% ipython --no-banner

In [1]: import numpy as np

In [2]: np.set_printoptions(suppress=True, linewidth=200)

In [3]: M = np.load("x.npy")

In [4]: M
Out[4]: 
array([[-14.66,  13.79,  -9.74, -18.96, -17.83],
       [-17.2 ,  14.84,  16.47, -14.8 ,  -0.58],
       [ 17.39,   7.89,  14.24,  -1.38, -21.02],
       [-13.83,  10.8 , -25.71,  19.04,   1.28],
       [  1.5 , -14.94, -13.3 ,  10.24,  -7.11],
       [ -3.43, -23.59,  -5.78,   4.88,  -8.37],
       [ 30.34,  -0.37, -15.63,   5.69, -13.27],
       [-10.85, -35.7 , -11.08, -21.22,   2.51],
       [-13.66, -22.3 ,  14.53,  -0.06,   0.74],
       [-21.46,  11.47, -22.83,   4.22,  23.67],
       [ -8.86,  32.13,   4.61,  15.68,   6.59],
       [-19.23,  29.38,  -2.42,  20.6 , -16.14],
       [ -3.45,  15.83,  -9.76, -28.53,  13.03],
       [ -4.77, -17.48,  25.01,  16.77,  -2.54],
       [ 28.31,   6.37, -19.69,   5.43,   4.28],
       [ 16.03,  13.71,   0.76,   9.82,   7.58],
       [-19.02,  -2.97,   9.99,   2.2 ,  -6.48],
       [ 15.3 ,  -8.2 , -35.71, -12.83,   7.41],
       [-25.  , -13.43,   3.21,   3.66, -25.83],
       [  1.24, -30.76,   3.99,  10.58,   2.16],
       [  8.77, -17.22,   7.15,  15.27,   3.34],
       [ -3.84,   6.09,  -5.22,  17.93,   0.02],
       [-12.71,  15.57,   3.8 , -14.06,  12.  ],
       [ -7.95,  -9.31, -17.07,  -6.62,  17.77],
       [-20.07, -23.09,   3.5 ,   8.35,  23.34],
       [ -2.38,   1.07,  25.74,   1.53,   4.29],
       [ -0.69, -34.52,   1.06,  -9.02, -11.83],
       [  3.38, -13.8 , -35.59,  33.62,   5.68],
       [-21.07, -22.37,   3.71, -28.33,  -1.79],
       [-13.55, -20.06,  31.66,  35.65,  17.86],
       [  4.89, -21.87, -21.38, -31.9 ,   6.88],
       [ -8.8 ,   6.33, -19.38,   7.24,   9.8 ],
       [ 17.51, -11.47, -24.64,  24.84,  -3.56],
       [-13.61, -11.29,  26.18,  52.48, -11.7 ],
       [  5.44,  22.52,  15.79,  -9.64,   0.85],
       [ -9.43,  14.18,  19.09,   3.23,  19.83],
       [-24.88,  -8.7 ,  40.74,  10.28,  -5.22]])

In [5]: cov = M.T @ M

In [6]: np.allclose(cov, cov.T)
Out[6]: True

In [7]: np.round(np.linalg.svd(M, compute_uv=False) ** 2, 2)
Out[7]: array([16077.61, 12226.23, 11299.24,  6829.59,  4501.69])

In [8]: np.round(np.linalg.eigvalsh(cov)[::-1], 2)
Out[8]: array([16077.61, 12226.23, 11299.24,  6829.59,  4501.69])
